$ python -q
>>> import numpy as np
>>> import numpy.linalg as la
>>> np.set_printoptions(precision=2, suppress=True, linewidth=100, floatmode="fixed")
>>> rd = lambda a: np.round(a, 2) + 0
>>> X = np.load("test16.npy")
>>> print(X)
[[-2  2 -2  2]
 [-2 -8  8  2]
 [ 6  0  0 -6]
 [-6 -6  6  6]
 [ 4 -2  2 -4]]
>>> print(np.unique(X.round(6), axis=0).shape)
(5, 4)
>>> arr = np.load("run9.npy")
>>> print(arr)
[[0 1 0 0 0 0 1 0]
 [1 0 1 1 0 1 0 1]
 [0 1 0 1 0 1 0 0]
 [0 1 1 0 1 1 1 0]
 [0 0 0 1 0 0 0 0]
 [0 1 1 1 0 0 0 0]
 [1 0 0 1 0 0 0 1]
 [0 1 0 0 0 0 1 0]]
>>> U, sv, Vh = la.svd(X)
>>> print(np.argmax(sv[:-1] / (sv[1:] + 1e-6)) + 1)
2
>>> M2 = U[:, :2] @ np.diag(sv[:2]) @ Vh[:2]
>>> print(la.matrix_rank(X, rtol=0.05))
2
>>> print(la.matrix_rank(M2))
2
>>> print(np.argwhere(np.triu(arr)))
[[0 1]
 [0 6]
 [1 2]
 [1 3]
 [1 5]
 [1 7]
 [2 3]
 [2 5]
 [3 4]
 [3 5]
 [3 6]
 [6 7]]
>>> print(arr @ arr)
[[2 0 1 2 0 1 0 2]
 [0 5 2 2 1 2 3 0]
 [1 2 3 2 1 2 1 1]
 [2 2 2 5 0 2 0 2]
 [0 1 1 0 1 1 1 0]
 [1 2 2 2 1 3 1 1]
 [0 3 1 0 1 1 3 0]
 [2 0 1 2 0 1 0 2]]
>>> low = np.diag(arr.sum(axis=1)) - arr
>>> print(low @ np.ones(8))
[0.00 0.00 0.00 0.00 0.00 0.00 0.00 0.00]
>>> print((la.eigvalsh(low) < 1e-8).sum())
1
>>> print(rd(la.norm(arr, 2) / la.norm(arr)))
0.71
>>> print(rd(la.eigvalsh(arr).min()))
-2.53
>>> m1 = np.array([[1, -2, 4, -8],
...     [1, -1, 1, -1],
...     [1, 0, 0, 0],
...     [1, 1, 1, 1],
...     [1, 2, 4, 8]])
>>> print(m1)
[[ 1 -2  4 -8]
 [ 1 -1  1 -1]
 [ 1  0  0  0]
 [ 1  1  1  1]
 [ 1  2  4  8]]
>>> M2 = np.array([[1, 2, 1], [1, 5, 5]])
>>> W2 = np.kron(M2, m1)
>>> print(W2.shape)
(10, 12)
>>> proj = m1 @ la.solve(m1.T @ m1, m1.T)
>>> print(rd(np.diag(proj)))
[0.99 0.77 0.49 0.77 0.99]
>>> print(rd((np.eye(5) - proj) @ m1))
[[0.00 0.00 0.00 0.00]
 [0.00 0.00 0.00 0.00]
 [0.00 0.00 0.00 0.00]
 [0.00 0.00 0.00 0.00]
 [0.00 0.00 0.00 0.00]]
>>> print(np.trace(proj))
4.0
>>> print(rd(la.eigvalsh(proj)))
[0.00 1.00 1.00 1.00 1.00]
>>> rng = np.random.default_rng(467325)
>>> idx = rng.permutation(4)
>>> M2 = m1[:, idx] * rng.choice([-1, 1], 4)
>>> print(M2)
[[ 1 -8 -2  4]
 [ 1 -1 -1  1]
 [ 1  0  0  0]
 [ 1  1  1  1]
 [ 1  8  2  4]]
>>> U, _, Vh = la.svd(m1.T @ M2)
>>> print(rd(la.lstsq(m1, M2)[0]))
[[1.00 0.00 0.00 0.00]
 [0.00 0.00 1.00 0.00]
 [0.00 0.00 0.00 1.00]
 [0.00 1.00 0.00 0.00]]
>>> x = np.array([2, -1, -3, -1])
>>> y = m1 @ x
>>> print(rd(la.pinv(m1) @ m1))
[[1.00 0.00 0.00 0.00]
 [0.00 1.00 0.00 0.00]
 [0.00 0.00 1.00 0.00]
 [0.00 0.00 0.00 1.00]]
>>> print(rd(la.solve(m1.T @ m1, m1.T @ y)))
[ 2.00 -1.00 -3.00 -1.00]
>>> print(rd(la.lstsq(m1, y)[0]))
[ 2.00 -1.00 -3.00 -1.00]
>>> y = y + 0.3 * rng.normal(size=5)
>>> print(rd(y))
[ -0.11   1.14   2.28  -2.94 -19.91]
>>> c, *_ = la.lstsq(m1, y)
>>> print(c.round())
[ 2.00 -1.00 -3.00 -1.00]
>>> O = m1.astype(float).copy()
>>> for j in range(4):
...     O[:, j] -= O[:, :j] @ (O[:, :j].T @ O[:, j])
...     O[:, j] /= la.norm(O[:, j])
... 
>>> print(rd(O))
[[ 0.45 -0.63  0.53 -0.32]
 [ 0.45 -0.32 -0.27  0.63]
 [ 0.45  0.00 -0.53  0.00]
 [ 0.45  0.32 -0.27 -0.63]
 [ 0.45  0.63  0.53  0.32]]
>>> print(rd(O.T @ m1))
[[ 2.24  0.00  4.47  0.00]
 [ 0.00  3.16  0.00 10.75]
 [ 0.00  0.00  3.74  0.00]
 [ 0.00  0.00  0.00  3.79]]
>>> J = np.eye(5, dtype=int)[rng.permutation(5)]
>>> print(J)
[[1 0 0 0 0]
 [0 1 0 0 0]
 [0 0 0 1 0]
 [0 0 1 0 0]
 [0 0 0 0 1]]
>>> cov = m1.T @ m1
>>> print(la.matrix_rank(cov))
4
>>> print((m1 @ m1.T).shape)
(5, 5)
>>> print(rd(la.eigvalsh(cov)[::-1]))
[138.96  37.11   1.89   1.04]
>>> print(np.allclose(cov, cov.T))
True
>>> print(cov)
[[  5   0  10   0]
 [  0  10   0  34]
 [ 10   0  34   0]
 [  0  34   0 130]]
>>> print(np.trace(cov), (m1 ** 2).sum())
179 179
>>> print(rd(la.norm(cov, 2) / la.norm(cov)))
0.97
>>> print([round(float(x), 2) for x in la.svd(cov, compute_uv=False)[:3]])
[138.96, 37.11, 1.89]
>>> print(np.argsort(-la.norm(cov, axis=0).round(6), kind="stable")[:3])
[3 1 2]
>>> print(la.matrix_rank(cov, rtol=0.1))
2
>>> print(round(np.log10(la.cond(cov))))
2
>>> proj = np.triu(np.array([[1, 2, 1, 1, 2],
...     [0, 0, 2, 0, 2],
...     [1, 1, 0, 2, 1],
...     [2, 2, 2, 0, 0],
...     [1, 1, 1, 2, 1]]), 1) + np.eye(5)
>>> M2 = proj @ J @ la.inv(proj)
>>> print(M2)
[[ 1.00  0.00  0.00  0.00  0.00]
 [ 0.00  1.00 -2.00  6.00  2.00]
 [ 0.00  0.00  2.00 -3.00 -1.00]
 [ 0.00  0.00  1.00 -2.00 -1.00]
 [ 0.00  0.00  0.00  0.00  1.00]]
>>> print(proj @ J - J @ proj)
[[ 0.00  0.00  0.00  0.00  0.00]
 [ 0.00  0.00 -2.00  2.00  0.00]
 [ 0.00  0.00  2.00  0.00  1.00]
 [ 0.00  0.00  0.00 -2.00 -1.00]
 [ 0.00  0.00  0.00  0.00  0.00]]
>>> print(rd(la.det(M2)))
-1.0
>>> print(np.poly(M2))
[ 1.00 -3.00  2.00  2.00 -3.00  1.00]
>>> print(np.trace(M2), np.trace(J))
3.0 3
>>> O, evecs = la.qr(M2[:, :3])[0], la.qr(M2[:, 3:])[0]
>>> sv = la.svd(O.T @ evecs, compute_uv=False)
>>> print(rd(la.norm(O @ O.T - evecs @ evecs.T, 2)))
1.0
>>> print(rd(sv))
[1.00 0.12]
>>> M = np.loadtxt("mat.csv", delimiter=",")
>>> print(rd(M))
[[ 0.90 -0.11  0.18  0.22]
 [-0.11  0.88  0.19  0.24]
 [ 0.18  0.19  0.70 -0.38]
 [ 0.22  0.24 -0.38  0.52]]
>>> r = la.matrix_rank(M)
>>> print(r)
3
>>> ns = la.svd(M)[2][r:].T
>>> print([int(la.matrix_rank(M[:i])) for i in range(1, len(M) + 1)])
[1, 2, 3, 3]
>>> print(la.matrix_rank(M.T @ M), la.matrix_rank(M @ M.T))
3 3
>>> print(la.cond(M) > 100)
True
>>> print(np.argsort(-la.norm(M, axis=0).round(6), kind="stable")[:3])
[0 1 2]
>>> print([round(float(x), 2) for x in la.svd(M, compute_uv=False)[:3]])
[1.0, 1.0, 1.0]
>>> print(rd(la.norm(m1[2], 1)), rd(la.norm(m1[2], np.inf)))
1.0 1.0
>>> print(m1[2] @ m1[3])
1
>>> print(rd(la.norm(m1) ** 2 / la.norm(m1, 2) ** 2))
1.29
>>> print(la.norm(m1, axis=1).argmax())
0
>>> print(rd(la.norm(m1, "nuc")))
20.27
>>> cov = M.T @ M
>>> print(np.allclose(cov, cov.T))
True
>>> print(la.matrix_rank(cov))
3
>>> print(rd(np.diag(cov)))
[0.90 0.88 0.70 0.52]
>>> F = np.load("sample14.npy")
>>> print(F)
[[0.00 0.00 0.00 1.00]
 [0.00 0.00 0.00 1.00]
 [0.00 0.00 0.00 1.00]
 [1.00 1.00 1.00 0.00]]
>>> M2 = np.array([[0, 1], [-3, -3]])
>>> W2 = np.kron(M2, F)
>>> print(rd(la.norm(W2, 2)), rd(la.norm(M2, 2) * la.norm(F, 2)))
7.45 7.45
>>> U, sv, Vh = la.svd(F)
>>> evecs = Vh[:(sv > 1e-8).sum()]
>>> x = F[1] + 3 * F[0] + rng.integers(2) * np.eye(4)[2]
>>> print(x)
[0.00 0.00 0.00 4.00]
>>> print(la.matrix_rank(np.vstack([F, x])))
2
>>> print(rd(np.diag(evecs.T @ evecs)))
[0.33 0.33 0.33 1.00]
>>> print(rd(la.norm(x - evecs.T @ evecs @ x)))
0.0
>>> print(la.cond(F) > 100)
True
>>> print(la.matrix_rank(F, rtol=0.1))
2
>>> proj = np.triu(np.array([[6, 3, 3, 6], [3, 8, 6, 9], [6, 0, 0, 3], [6, 0, 7, 2]]), 1) + np.eye(4)
>>> M2 = proj @ F @ la.inv(proj)
>>> print(la.matrix_rank(M2))
2
>>> print(proj @ F - F @ proj)
[[  6.00   6.00   6.00   6.00]
 [  9.00   9.00   9.00   6.00]
 [  3.00   3.00   3.00   0.00]
 [  0.00  -3.00  -9.00 -18.00]]
>>> print(rd(la.det(M2)))
0.0
>>> E = np.loadtxt("data.csv", delimiter=",")
>>> print(rd(E))
[[-0.20  0.55 -0.27 -0.34 -0.43  0.36  0.02 -0.12  0.25  0.28]
 [-0.03 -0.15 -0.04 -0.11  0.36  0.03 -0.68 -0.41  0.43  0.12]
 [-0.17  0.39 -0.52  0.47  0.24 -0.06  0.04 -0.12  0.09 -0.50]
 [ 0.51 -0.27 -0.49 -0.08  0.17  0.52  0.12 -0.15 -0.29  0.08]
 [ 0.06  0.31 -0.08  0.25 -0.10 -0.17 -0.53  0.05 -0.63  0.35]
 [ 0.34 -0.15 -0.10  0.15 -0.57 -0.41  0.07 -0.56  0.09 -0.05]
 [ 0.06 -0.07 -0.50 -0.57  0.02 -0.52 -0.11  0.35  0.00 -0.11]
 [ 0.00  0.35  0.22 -0.40  0.41 -0.21  0.29 -0.52 -0.32 -0.01]
 [-0.73 -0.45 -0.27  0.03 -0.05 -0.03  0.14 -0.23 -0.25  0.21]
 [ 0.14  0.08 -0.16  0.29  0.30 -0.28  0.35  0.10  0.31  0.68]]
>>> ang = np.radians(45)
>>> R = np.eye(10)
>>> R[3, 3] = R[1, 1] = np.cos(ang)
>>> R[3, 1], R[1, 3] = -np.sin(ang), np.sin(ang)
>>> print(rd(R))
[[ 1.00  0.00  0.00  0.00  0.00  0.00  0.00  0.00  0.00  0.00]
 [ 0.00  0.71  0.00  0.71  0.00  0.00  0.00  0.00  0.00  0.00]
 [ 0.00  0.00  1.00  0.00  0.00  0.00  0.00  0.00  0.00  0.00]
 [ 0.00 -0.71  0.00  0.71  0.00  0.00  0.00  0.00  0.00  0.00]
 [ 0.00  0.00  0.00  0.00  1.00  0.00  0.00  0.00  0.00  0.00]
 [ 0.00  0.00  0.00  0.00  0.00  1.00  0.00  0.00  0.00  0.00]
 [ 0.00  0.00  0.00  0.00  0.00  0.00  1.00  0.00  0.00  0.00]
 [ 0.00  0.00  0.00  0.00  0.00  0.00  0.00  1.00  0.00  0.00]
 [ 0.00  0.00  0.00  0.00  0.00  0.00  0.00  0.00  1.00  0.00]
 [ 0.00  0.00  0.00  0.00  0.00  0.00  0.00  0.00  0.00  1.00]]
>>> M2 = E @ R.T
>>> print(rd(M2))
[[-0.20  0.15 -0.27 -0.63 -0.43  0.36  0.02 -0.12  0.25  0.28]
 [-0.03 -0.18 -0.04  0.03  0.36  0.03 -0.68 -0.41  0.43  0.12]
 [-0.17  0.61 -0.52  0.06  0.24 -0.06  0.04 -0.12  0.09 -0.50]
 [ 0.51 -0.24 -0.49  0.13  0.17  0.52  0.12 -0.15 -0.29  0.08]
 [ 0.06  0.39 -0.08 -0.04 -0.10 -0.17 -0.53  0.05 -0.63  0.35]
 [ 0.34  0.00 -0.10  0.22 -0.57 -0.41  0.07 -0.56  0.09 -0.05]
 [ 0.06 -0.45 -0.50 -0.35  0.02 -0.52 -0.11  0.35  0.00 -0.11]
 [ 0.00 -0.04  0.22 -0.53  0.41 -0.21  0.29 -0.52 -0.32 -0.01]
 [-0.73 -0.30 -0.27  0.34 -0.05 -0.03  0.14 -0.23 -0.25  0.21]
 [ 0.14  0.26 -0.16  0.15  0.30 -0.28  0.35  0.10  0.31  0.68]]
>>> print(rd(np.abs(M2 - E).max(axis=0)))
[0.00 0.40 0.00 0.41 0.00 0.00 0.00 0.00 0.00 0.00]
>>> print(rd(la.det(R)), rd(np.trace(R)))
1.0 9.41
>>> print(np.allclose(la.norm(E, axis=1), la.norm(M2, axis=1)))
True
>>> print(np.allclose(E @ E.T, M2 @ M2.T))
True
>>> print(rd(la.svd(E, compute_uv=False)), rd(la.svd(M2, compute_uv=False)))
[1.00 1.00 1.00 1.00 1.00 1.00 1.00 1.00 1.00 1.00] [1.00 1.00 1.00 1.00 1.00 1.00 1.00 1.00 1.00 1.00]
